>>> import numpy as np
>>> np.set_printoptions(precision=4, suppress=True, linewidth=200, sign=" ")
>>> m1 = np.load("block10.npy")
>>> m1
array([[-0.24, -0.19, -0.31, -0.17, -0.07, -0.47],
       [ 0.84, -0.82, -0.4 ,  1.42,  0.08,  0.82],
       [-2.04,  1.31,  0.29, -3.07, -0.27, -2.37],
       [ 0.6 ,  1.51,  1.81, -0.15,  0.29,  1.75],
       [-0.84, -0.17, -0.59, -0.87, -0.19, -1.37],
       [-0.6 ,  0.74,  0.44, -1.1 , -0.04, -0.5 ]])
>>> # looks like rank 2
>>> Uu, sigma, vt = np.linalg.svd(m1)
>>> evecs = vt[:(sigma > 1e-8).sum()]
>>> rng = np.random.default_rng(5543)
>>> vec = m1[1] + 4 * m1[5] + rng.integers(2) * np.eye(6)[5]
>>> vec
array([-1.56,  2.14,  1.36, -2.98, -0.08, -1.18])
>>> np.round(np.linalg.norm(vec - evecs.T @ evecs @ vec), 4)
np.float64(0.0)
>>> np.diag(evecs.T @ evecs)
array([ 0.2121,  0.3966,  0.3908,  0.477 ,  0.011 ,  0.5124])
>>> X = np.load("layer9.npy")
>>> X
array([[ 0.8565,  0.9379,  0.8426,  0.664 , -0.9571],
       [ 0.9914,  0.1194,  0.8426,  0.9881, -0.2636],
       [ 0.7779,  0.8275,  0.0599, -0.4542, -0.2821],
       [ 0.8076,  0.493 ,  0.9488,  0.6911, -0.6696],
       [-0.992 , -0.5581, -0.9571, -0.3364, -0.537 ],
       [-0.9861, -0.5511, -0.2729, -0.2729, -0.664 ],
       [ 0.    , -0.1877, -0.6411, -0.664 ,  0.7398],
       [-0.8455,  0.9587,  0.5441, -0.8741, -0.9801],
       [ 0.9217,  0.9812,  0.1489, -0.9833,  0.1096],
       [ 0.9974,  0.7818,  0.7969,  0.9823, -0.6351],
       [ 0.9579,  0.9888,  0.995 ,  0.9603, -0.9986],
       [ 0.8455,  0.3714, -0.1096, -0.2355,  0.5581],
       [ 0.7779,  0.6696,  0.984 ,  0.7779, -0.8937],
       [-0.2729, -0.7211, -0.5005,  0.1974,  0.6805],
       [ 0.992 , -0.7969,  0.02  ,  0.6751,  0.9903],
       [ 0.9154,  0.2543,  0.3714,  0.9138, -0.354 ],
       [ 0.9985,  0.1781,  0.9833,  0.9843,  0.1489],
       [-0.9823, -0.3364, -0.8917, -0.9232,  0.1586]])
>>> Y = np.array([[-7, 1], [-6, 4], [1, 7], [-2, -2], [-1, -5]])
>>> np.einsum("ij->j", X)
array([ 6.7609,  4.4104,  4.1646,  3.0907, -3.8491])
